$ python -q
>>> import numpy as np
>>> from numpy import linalg as LA
>>> np.set_printoptions(precision=2, suppress=True, linewidth=160)
>>> rd = lambda a: np.round(a, 2) + 0
>>> A = np.load("m.npy")
>>> A
array([[ 0.82,  0.33,  0.82,  0.59,  1.6 ,  0.39],
       [ 0.8 ,  0.3 ,  0.8 ,  0.6 ,  1.6 ,  0.4 ],
       [ 0.3 ,  0.3 , -0.8 , -1.4 , -2.2 , -0.2 ],
       [ 0.9 , -0.7 ,  1.7 , -2.  ,  1.  , -1.3 ]])
>>> U, sig, VT = LA.svd(A, full_matrices=False)
>>> rd(sig / sig[0])
array([1.  , 0.8 , 0.29, 0.  ])
>>> U.shape, sig.shape, VT.shape
((4, 4), (4,), (4, 6))
>>> np.abs(U[:, 0]).round(6).argmax()
np.int64(2)
>>> C2 = A.T @ A
>>> print(LA.matrix_rank(C2))
4
>>> rd(np.trace(C2)), rd((A ** 2).sum())
(np.float64(27.5), np.float64(27.5))
>>> rd(LA.svd(A, compute_uv=False) ** 2)
array([15.99, 10.15,  1.37,  0.  ])
>>> blk = np.stack([A, 4 * A, A[::-1]])
>>> print(rd(LA.norm(blk, axis=(1, 2))))
[ 5.24 20.98  5.24]
>>> U, sig, VT = LA.svd(A)
>>> print(rd(sig))
[4.   3.19 1.17 0.02]
>>> out = U[:, :3] @ np.diag(sig[:3]) @ VT[:3]
>>> rd(LA.norm(A - out) / LA.norm(A))
np.float64(0.0)
>>> np.unravel_index(np.abs(A).argmax(), A.shape)
(np.int64(2), np.int64(4))
>>> print(A.shape)
(4, 6)
>>> np.abs(A).max()
np.float64(2.2)
>>> rd(LA.norm(A))
np.float64(5.24)
>>> rd(A.mean(axis=0))
array([ 0.7 ,  0.06,  0.63, -0.55,  0.5 , -0.18])
>>> rd(A.sum(axis=1))
array([ 4.55,  4.5 , -4.  , -0.4 ])
>>> print(np.count_nonzero(A))
24
>>> LA.matrix_rank(A)
np.int64(4)
>>> rd(A - A[0])
array([[ 0.  ,  0.  ,  0.  ,  0.  ,  0.  ,  0.  ],
       [-0.02, -0.03, -0.02,  0.01,  0.  ,  0.01],
       [-0.52, -0.03, -1.62, -1.99, -3.8 , -0.59],
       [ 0.08, -1.03,  0.88, -2.59, -0.6 , -1.69]])
>>> K = np.array([[12, -2, 2, 1, 0, 0],
...     [1, 22, 0, 0, -1, 0],
...     [0, 2, 10, 1, 2, -1],
...     [2, 0, -2, 8, 1, 0],
...     [0, 1, 1, 0, 20, 2],
...     [2, 2, -1, -1, -1, 12]])
>>> def softmax(z):
...     e = np.exp(z - z.max(axis=-1, keepdims=True))
...     return e / e.sum(axis=-1, keepdims=True)
... 
>>> print(rd(softmax(K).sum(axis=1)))
[1. 1. 1. 1. 1. 1.]
>>> rd(softmax(K[5] + 4))
array([0., 0., 0., 0., 0., 1.])
>>> att = K @ K.T / np.sqrt(6)
>>> softmax(att)[5] @ K
array([ 2.,  2., -1., -1., -1., 12.])
>>> rd(softmax(att))
array([[1., 0., 0., 0., 0., 0.],
       [0., 1., 0., 0., 0., 0.],
       [0., 0., 1., 0., 0., 0.],
       [0., 0., 0., 1., 0., 0.],
       [0., 0., 0., 0., 1., 0.],
       [0., 0., 0., 0., 0., 1.]])
>>> np.allclose(K @ K.T, K.T @ K)
False
>>> W0 = np.load("case4.npy")
>>> W0
array([[ 0,  0, -2,  1,  0,  0,  0],
       [ 0, -2,  0, -2,  0,  0,  0],
       [ 0, -1,  0,  0,  0,  0,  2],
       [ 0,  0,  2,  0,  0,  0,  0]])
>>> theta = np.radians(36)
>>> r_ = np.eye(7)
>>> r_[2, 2] = r_[1, 1] = np.cos(theta)
>>> r_[2, 1], r_[1, 2] = -np.sin(theta), np.sin(theta)
>>> rd(r_)
array([[ 1.  ,  0.  ,  0.  ,  0.  ,  0.  ,  0.  ,  0.  ],
       [ 0.  ,  0.81,  0.59,  0.  ,  0.  ,  0.  ,  0.  ],
       [ 0.  , -0.59,  0.81,  0.  ,  0.  ,  0.  ,  0.  ],
       [ 0.  ,  0.  ,  0.  ,  1.  ,  0.  ,  0.  ,  0.  ],
       [ 0.  ,  0.  ,  0.  ,  0.  ,  1.  ,  0.  ,  0.  ],
       [ 0.  ,  0.  ,  0.  ,  0.  ,  0.  ,  1.  ,  0.  ],
       [ 0.  ,  0.  ,  0.  ,  0.  ,  0.  ,  0.  ,  1.  ]])
>>> out = W0 @ r_.T
>>> rd(out)
array([[ 0.  , -1.18, -1.62,  1.  ,  0.  ,  0.  ,  0.  ],
       [ 0.  , -1.62,  1.18, -2.  ,  0.  ,  0.  ,  0.  ],
       [ 0.  , -0.81,  0.59,  0.  ,  0.  ,  0.  ,  2.  ],
       [ 0.  ,  1.18,  1.62,  0.  ,  0.  ,  0.  ,  0.  ]])
>>> rd(LA.det(r_)), rd(np.trace(r_))
(np.float64(1.0), np.float64(6.62))
>>> rd(LA.svd(W0, compute_uv=False)), rd(LA.svd(out, compute_uv=False))
(array([3.2 , 2.75, 2.  , 0.45]), array([3.2 , 2.75, 2.  , 0.45]))
>>> arr = np.array([[-1.0, -2.0, 0.0, 0.0],
...     [-2.0, -1.0, 0.0, 0.0],
...     [0.0, 0.0, -1.0, 0.0],
...     [0.0, 0.0, 0.0, -1.0]])
>>> ev, vecs = LA.eigh(arr)
>>> x = np.array([5, -5, 5, 2])
>>> rd(vecs * np.abs(ev) @ vecs.T)
array([[2., 1., 0., 0.],
       [1., 2., 0., 0.],
       [0., 0., 1., 0.],
       [0., 0., 0., 1.]])
>>> print(rd(vecs * np.maximum(ev, 0) @ vecs.T))
[[ 0.5 -0.5  0.   0. ]
 [-0.5  0.5  0.   0. ]
 [ 0.   0.   0.   0. ]
 [ 0.   0.   0.   0. ]]
>>> (np.sign(vecs[:, -1].round(6)) == np.sign(vecs[0, -1].round(6))).astype(int)
array([1, 0, 0, 0])
>>> data = np.loadtxt("mat.csv", delimiter=",")
>>> print(data)
[[ 1.42 -7.58  0.52  1.85]
 [-0.2   8.76 -5.45 -0.44]
 [ 4.92 -0.71  7.86  0.66]
 [ 2.73 -4.33 -9.06  5.58]
 [-8.19  3.12  1.37  2.23]
 [ 0.99  3.76 -0.96  0.08]
 [ 3.57 -6.33  0.76  9.19]
 [ 1.81 -0.33 -6.77  0.01]
 [-2.94 -0.45 -1.79  2.11]
 [-9.29  5.44 -0.34 -7.8 ]
 [-2.49  2.42  1.44  2.3 ]
 [ 7.91 -6.94 -2.9   0.16]
 [ 1.59 -2.61  3.23 -3.29]
 [ 7.1  -3.73 -0.87 -5.71]
 [ 0.41  2.6  -0.01  1.03]
 [-1.63  0.19  5.89  2.07]
 [-1.29  4.07 -4.81  2.9 ]
 [-7.11  4.72 -0.91  2.68]
 [ 3.22  3.8   1.68  2.92]
 [-1.32  1.28 -0.35 -3.13]
 [ 0.38  7.95 -1.21 -0.16]
 [ 2.65 -0.73  1.18  0.66]
 [ 0.05  7.82  1.68 -4.25]
 [-5.14 -0.44 -9.25 -8.66]]
>>> cen = data - data.mean(axis=0)
>>> vecs = LA.svd(cen)[2][:1]
>>> out = cen - cen @ vecs.T @ vecs
>>> rd(LA.norm(out) / LA.norm(cen))
np.float64(0.74)
>>> rd(np.cov(cen @ vecs.T, rowvar=False))
np.float64(32.61)
>>> rd(np.diag(vecs.T @ vecs))
array([0.39, 0.49, 0.01, 0.11])
>>> rd(out.std(axis=0))
array([2.43, 2.27, 3.98, 3.45])
>>> cen = data - data.mean(axis=0)
>>> U, sig, VT = LA.svd(cen, full_matrices=False)
>>> LA.matrix_rank(cen)
np.int64(4)
>>> rd(sig ** 2 / (sig ** 2).sum())
array([0.45, 0.24, 0.19, 0.13])
>>> rd(np.abs(VT[-1]))
array([0.72, 0.66, 0.18, 0.09])
>>> rd(cen.mean(axis=0))
array([0., 0., 0., 0.])
>>> print(rd(VT[0] * np.sign(VT[0, np.abs(VT[0]).argmax()])))
[-0.63  0.7  -0.09 -0.34]
>>> np.abs(U[:, 0]).argmax()
np.int64(9)
>>> rng = np.random.default_rng(57)
>>> out = data + rng.integers(-2, 3, (24, 1)) @ rng.integers(-2, 3, (1, 4))
>>> rd(out)
array([[  1.42, -11.58,  -3.48,  -2.15],
       [ -0.2 ,  10.76,  -3.45,   1.56],
       [  4.92,   3.29,  11.86,   4.66],
       [  2.73,  -4.33,  -9.06,   5.58],
       [ -8.19,   7.12,   5.37,   6.23],
       [  0.99,   7.76,   3.04,   4.08],
       [  3.57,  -2.33,   4.76,  13.19],
       [  1.81,  -2.33,  -8.77,  -1.99],
       [ -2.94,  -2.45,  -3.79,   0.11],
       [ -9.29,   3.44,  -2.34,  -9.8 ],
       [ -2.49,   4.42,   3.44,   4.3 ],
       [  7.91, -10.94,  -6.9 ,  -3.84],
       [  1.59,  -2.61,   3.23,  -3.29],
       [  7.1 ,  -3.73,  -0.87,  -5.71],
       [  0.41,   0.6 ,  -2.01,  -0.97],
       [ -1.63,   2.19,   7.89,   4.07],
       [ -1.29,   8.07,  -0.81,   6.9 ],
       [ -7.11,   2.72,  -2.91,   0.68],
       [  3.22,  -0.2 ,  -2.32,  -1.08],
       [ -1.32,  -0.72,  -2.35,  -5.13],
       [  0.38,   5.95,  -3.21,  -2.16],
       [  2.65,  -4.73,  -2.82,  -3.34],
       [  0.05,   5.82,  -0.32,  -6.25],
       [ -5.14,  -0.44,  -9.25,  -8.66]])
>>> rd(np.abs(out - data).sum(axis=1))
array([12.,  6., 12.,  0., 12., 12., 12.,  6.,  6.,  6.,  6., 12.,  0.,  0.,  6.,  6., 12.,  6., 12.,  6.,  6., 12.,  6.,  0.])
>>> print(rd(out - data))
[[ 0. -4. -4. -4.]
 [ 0.  2.  2.  2.]
 [ 0.  4.  4.  4.]
 [ 0.  0.  0.  0.]
 [ 0.  4.  4.  4.]
 [ 0.  4.  4.  4.]
 [ 0.  4.  4.  4.]
 [ 0. -2. -2. -2.]
 [ 0. -2. -2. -2.]
 [ 0. -2. -2. -2.]
 [ 0.  2.  2.  2.]
 [ 0. -4. -4. -4.]
 [ 0.  0.  0.  0.]
 [ 0.  0.  0.  0.]
 [ 0. -2. -2. -2.]
 [ 0.  2.  2.  2.]
 [ 0.  4.  4.  4.]
 [ 0. -2. -2. -2.]
 [ 0. -4. -4. -4.]
 [ 0. -2. -2. -2.]
 [ 0. -2. -2. -2.]
 [ 0. -4. -4. -4.]
 [ 0. -2. -2. -2.]
 [ 0.  0.  0.  0.]]
>>> LA.matrix_rank(out - data, tol=1e-8)
np.int64(1)
>>> P = data @ LA.solve(data.T @ data, data.T)
>>> rd(np.diag(P))
array([0.13, 0.28, 0.21, 0.34, 0.2 , 0.06, 0.26, 0.13, 0.06, 0.3 , 0.05, 0.2 , 0.09, 0.26, 0.03, 0.11, 0.14, 0.17, 0.13, 0.03, 0.18, 0.02, 0.2 , 0.44])
>>> rd(P @ data[:, 1])
array([-7.58,  8.76, -0.71, -4.33,  3.12,  3.76, -6.33, -0.33, -0.45,  5.44,  2.42, -6.94, -2.61, -3.73,  2.6 ,  0.19,  4.07,  4.72,  3.8 ,  1.28,  7.95,
       -0.73,  7.82, -0.44])
>>> print(LA.matrix_rank(np.eye(24) - P))
20
>>> np.trace(P)
np.float64(4.0)
>>> np.allclose(P @ P, P)
True
